$ python3 -q
>>> import numpy as np
>>> np.set_printoptions(precision=2, suppress=True, linewidth=100)
>>> rd = lambda a: np.round(a, 2) + 0
>>> M = np.diag(np.array([2, 1, 2, 0, 1]))
>>> M
array([[2, 0, 0, 0, 0],
       [0, 1, 0, 0, 0],
       [0, 0, 2, 0, 0],
       [0, 0, 0, 0, 0],
       [0, 0, 0, 0, 1]])
>>> Uu, sig, Vh = np.linalg.svd(M)
>>> sig
array([2., 2., 1., 1., 0.])
>>> Y = Uu[:, :4] @ np.diag(sig[:4]) @ Vh[:4]
>>> Y
array([[2., 0., 0., 0., 0.],
       [0., 1., 0., 0., 0.],
       [0., 0., 2., 0., 0.],
       [0., 0., 0., 0., 0.],
       [0., 0., 0., 0., 1.]])
>>> data = np.loadtxt("dump.csv", delimiter=",")
>>> data
array([[2., 0., 0.],
       [0., 1., 0.],
       [1., 0., 1.]])
>>> # splits into 2 blocks
>>> O, Rm = np.linalg.qr(data)
>>> np.allclose(Rm.T @ Rm, data.T @ data)
True
>>> O.shape, Rm.shape
((3, 3), (3, 3))
>>> rd(O)
array([[-0.89,  0.  , -0.45],
       [ 0.  ,  1.  ,  0.  ],
       [-0.45,  0.  ,  0.89]])
>>> rng = np.random.default_rng(108)
>>> lab = rng.permutation(3)
>>> lab
array([0, 1, 2])
>>> Y = data[lab][:, lab]
>>> rd(np.linalg.det(Y)), rd(np.linalg.det(data[lab]))
(np.float64(2.0), np.float64(2.0))
>>> np.allclose(Y, data)
True
>>> O, evecs = np.linalg.qr(data[:, :1])[0], np.linalg.qr(data[:, 1:])[0]
>>> sig = np.linalg.svd(O.T @ evecs, compute_uv=False)
>>> (sig > 0.9).sum()
np.int64(0)
>>> rd(sig)
array([0.45])
>>> K = np.load("block10.npy")
>>> K
array([[ 8, -2,  1,  4],
       [-2, 10,  5,  3],
       [ 1,  5,  6,  3],
       [ 4,  3,  3, 15]])
>>> vals, evecs = np.linalg.eig(K)
>>> rd(K @ evecs[:, 0] - vals[0] * evecs[:, 0])
array([0., 0., 0., 0.])
>>> rd(vals)
array([19.1 , 12.38,  5.59,  1.93])
>>> rd(np.sort(np.linalg.eigvals(np.linalg.inv(K))))
array([0.05, 0.08, 0.18, 0.52])
>>> rd(np.prod(vals))
np.float64(2551.0)
>>> rd(np.sort(np.linalg.eigvals(K.T)))
array([ 1.93,  5.59, 12.38, 19.1 ])
>>> L = np.linalg.cholesky(K)
>>> rd(np.prod(np.diag(L)) ** 2), rd(np.linalg.det(K))
(np.float64(2551.0), np.float64(2551.0))
>>> t = np.radians(36)
>>> Rm = np.eye(4)
>>> Rm[2, 2] = Rm[1, 1] = np.cos(t)
>>> Rm[2, 1], Rm[1, 2] = -np.sin(t), np.sin(t)
>>> rd(Rm)
array([[ 1.  ,  0.  ,  0.  ,  0.  ],
       [ 0.  ,  0.81,  0.59,  0.  ],
       [ 0.  , -0.59,  0.81,  0.  ],
       [ 0.  ,  0.  ,  0.  ,  1.  ]])
>>> Y = K @ Rm.T
>>> rd(Y)
array([[ 8.  , -1.03,  1.98,  4.  ],
       [-2.  , 11.03, -1.83,  3.  ],
       [ 1.  ,  7.57,  1.92,  3.  ],
       [ 4.  ,  4.19,  0.66, 15.  ]])
>>> np.allclose(K @ K.T, Y @ Y.T)
True
>>> np.allclose(K, K.T)
True
>>> np.linalg.matrix_power(K, 3)
array([[1090,  -13,  353, 1666],
       [ -13, 2099, 1439, 1829],
       [ 353, 1439, 1123, 1768],
       [1666, 1829, 1768, 4733]])
>>> rd(np.linalg.det(K))
np.float64(2551.0)
>>> np.trace(K)
np.int64(39)
>>> O, _ = np.linalg.qr(np.array([[-0.3, 1.2, 1.2, -1.3],
...     [-0.5, -0.8, -1.1, 0.5],
...     [0.2, 0.0, 0.3, -0.1],
...     [-1.5, 0.1, 1.2, -0.2]]))
>>> vals = np.array([1, 0, 0, -1])
>>> F = O @ np.diag(vals) @ O.T
>>> rd(F)
array([[-0.06, -0.08, -0.28,  0.2 ],
       [-0.08, -0.11, -0.41,  0.33],
       [-0.28, -0.41, -0.67, -0.03],
       [ 0.2 ,  0.33, -0.03,  0.84]])
>>> Uu, sig, Vh = np.linalg.svd(F)
>>> rd(sig)
array([1., 1., 0., 0.])
>>> np.argmax(sig[:-1] / (sig[1:] + 1e-6)) + 1
np.int64(2)
>>> Y = Uu[:, :2] @ np.diag(sig[:2]) @ Vh[:2]
>>> rd(Y)
array([[-0.06, -0.08, -0.28,  0.2 ],
       [-0.08, -0.11, -0.41,  0.33],
       [-0.28, -0.41, -0.67, -0.03],
       [ 0.2 ,  0.33, -0.03,  0.84]])
>>> np.allclose(F, F.T)
True
>>> rd(np.linalg.det(F))
np.float64(0.0)
>>> rd((F + F.T) / 2)
array([[-0.06, -0.08, -0.28,  0.2 ],
       [-0.08, -0.11, -0.41,  0.33],
       [-0.28, -0.41, -0.67, -0.03],
       [ 0.2 ,  0.33, -0.03,  0.84]])
>>> F.inv()
Traceback (most recent call last):
  File "<python-input-60>", line 1, in <module>
    F.inv()
    ^^^^^
AttributeError: 'numpy.ndarray' object has no attribute 'inv'
>>> rd(np.sort(np.abs(np.linalg.eigvals(F))))
array([0., 0., 1., 1.])
>>> np.allclose(F @ F.T, F.T @ F)
True
>>> Y = np.array([[3, 0, -1, -2], [-1, 3, 0, 2], [-1, 3, 1, 0], [1, 0, 3, -2]])
>>> C = np.array([[1]])
>>> J = np.block([[Y, np.zeros((4, 1))], [np.zeros((1, 4)), C]])
>>> J
array([[ 3.,  0., -1., -2.,  0.],
       [-1.,  3.,  0.,  2.,  0.],
       [-1.,  3.,  1.,  0.,  0.],
       [ 1.,  0.,  3., -2.,  0.],
       [ 0.,  0.,  0.,  0.,  1.]])
>>> J.sum(axis=0)
array([ 2.,  6.,  3., -2.,  1.])
>>> np.abs(J).max()
np.float64(3.0)
>>> np.linalg.matrix_rank(J)
np.int64(5)
>>> J.shape
(5, 5)
>>> J.mean(axis=0)
array([ 0.4,  1.2,  0.6, -0.4,  0.2])
>>> t = np.radians(48)
>>> Rm = np.eye(5)
>>> Rm[1, 1] = Rm[2, 2] = np.cos(t)
>>> Rm[1, 2], Rm[2, 1] = -np.sin(t), np.sin(t)
>>> rd(Rm)
array([[ 1.  ,  0.  ,  0.  ,  0.  ,  0.  ],
       [ 0.  ,  0.67, -0.74,  0.  ,  0.  ],
       [ 0.  ,  0.74,  0.67,  0.  ,  0.  ],
       [ 0.  ,  0.  ,  0.  ,  1.  ,  0.  ],
       [ 0.  ,  0.  ,  0.  ,  0.  ,  1.  ]])
>>> Y = J @ Rm.T
>>> np.allclose(J @ J.T, Y @ Y.T)
True
>>> rd(Y)
array([[ 3.  ,  0.74, -0.67, -2.  ,  0.  ],
       [-1.  ,  2.01,  2.23,  2.  ,  0.  ],
       [-1.  ,  1.26,  2.9 ,  0.  ,  0.  ],
       [ 1.  , -2.23,  2.01, -2.  ,  0.  ],
       [ 0.  ,  0.  ,  0.  ,  0.  ,  1.  ]])
>>> np.allclose(np.linalg.norm(J, axis=1), np.linalg.norm(Y, axis=1))
True
>>> W = np.array([[1, 2, 0], [2, 2, 1], [3, 3, 3], [2, 3, 0], [3, 1, 1]])
>>> beta = np.array([-2, -1, 1])
>>> H = np.maximum(J @ W + beta, 0)
>>> np.linalg.matrix_rank(H)
np.int64(3)
>>> (H > 0).mean(axis=0)
array([0.8, 0.6, 0.8])
>>> (H > 0).astype(int)
array([[0, 0, 0],
       [1, 1, 1],
       [1, 1, 1],
       [1, 1, 1],
       [1, 0, 1]])
>>> C = np.array([[-1, 2, -1], [-2, 2, -2], [0, -1, 0]])
>>> W @ C
array([[-5,  6, -5],
       [-6,  7, -6],
       [-9,  9, -9],
       [-8, 10, -8],
       [-5,  7, -5]])
>>> (H @ C).round(6).argmax(axis=1)
array([0, 1, 1, 1, 1])
>>> H @ C
array([[  0.,   0.,   0.],
       [-25.,  28., -25.],
       [-18.,  17., -18.],
       [-12.,   6., -12.],
       [ -1.,   0.,  -1.]])
>>> f = np.array([1, 0, 0, 0, 2, 1, 0]) + 0.5
>>> mat = np.eye(7) - 2 * np.outer(f, f) / (f @ f)
>>> rd(mat)
array([[ 0.62, -0.13, -0.13, -0.13, -0.64, -0.38, -0.13],
       [-0.13,  0.96, -0.04, -0.04, -0.21, -0.13, -0.04],
       [-0.13, -0.04,  0.96, -0.04, -0.21, -0.13, -0.04],
       [-0.13, -0.04, -0.04,  0.96, -0.21, -0.13, -0.04],
       [-0.64, -0.21, -0.21, -0.21, -0.06, -0.64, -0.21],
       [-0.38, -0.13, -0.13, -0.13, -0.64,  0.62, -0.13],
       [-0.13, -0.04, -0.04, -0.04, -0.21, -0.13,  0.96]])
>>> Y = np.array([[1, -2, 3],
...     [0, -1, 1],
...     [0, -2, 0],
...     [3, 2, 2],
...     [3, -3, 3],
...     [0, 2, 2],
...     [2, -3, 3]])
>>> np.linalg.matrix_rank(mat @ Y)
np.int64(3)
>>> rd(np.einsum("ij,ij->i", mat, mat))
array([1., 1., 1., 1., 1., 1., 1.])
